% ipython --no-banner

In [1]: import numpy as np

In [2]: import numpy.linalg as la

In [3]: np.set_printoptions(precision=3, suppress=True, linewidth=120)

In [4]: J = -2 * np.eye(4) + np.eye(4, k=1)

In [5]: J
Out[5]: 
array([[-2.,  1.,  0.,  0.],
       [ 0., -2.,  1.,  0.],
       [ 0.,  0., -2.,  1.],
       [ 0.,  0.,  0., -2.]])

In [6]: O = J.astype(float).copy()

In [7]: for j in range(4):
   ...:     O[:, j] -= O[:, :j] @ (O[:, :j].T @ O[:, j])
   ...:     O[:, j] /= la.norm(O[:, j])
   ...: 

In [8]: print(O)
[[-1.  0.  0.  0.]
 [ 0. -1.  0.  0.]
 [ 0.  0. -1.  0.]
 [ 0.  0.  0. -1.]]

In [9]: O.T @ J
Out[9]: 
array([[ 2., -1.,  0.,  0.],
       [ 0.,  2., -1.,  0.],
       [ 0.,  0.,  2., -1.],
       [ 0.,  0.,  0.,  2.]])

In [10]: C2 = J.T @ J

In [11]: print(C2)
[[ 4. -2.  0.  0.]
 [-2.  5. -2.  0.]
 [ 0. -2.  5. -2.]
 [ 0.  0. -2.  5.]]

In [12]: np.trace(C2), (J ** 2).sum()
Out[12]: (np.float64(19.0), np.float64(19.0))

In [13]: np.kron(np.eye(2, dtype=int), J)
Out[13]: 
array([[-2.,  1.,  0.,  0., -0.,  0.,  0.,  0.],
       [ 0., -2.,  1.,  0.,  0., -0.,  0.,  0.],
       [ 0.,  0., -2.,  1.,  0.,  0., -0.,  0.],
       [ 0.,  0.,  0., -2.,  0.,  0.,  0., -0.],
       [-0.,  0.,  0.,  0., -2.,  1.,  0.,  0.],
       [ 0., -0.,  0.,  0.,  0., -2.,  1.,  0.],
       [ 0.,  0., -0.,  0.,  0.,  0., -2.,  1.],
       [ 0.,  0.,  0., -0.,  0.,  0.,  0., -2.]])

In [14]: np.einsum("ij,ji->", J, J)
Out[14]: np.float64(16.0)

In [15]: round(float(la.det(J[::-1])), 3)
Out[15]: 16.0

In [16]: np.einsum("ii->", J)
Out[16]: np.float64(-8.0)

In [17]: la.eigvals(J)
Out[17]: array([-2., -2., -2., -2.])
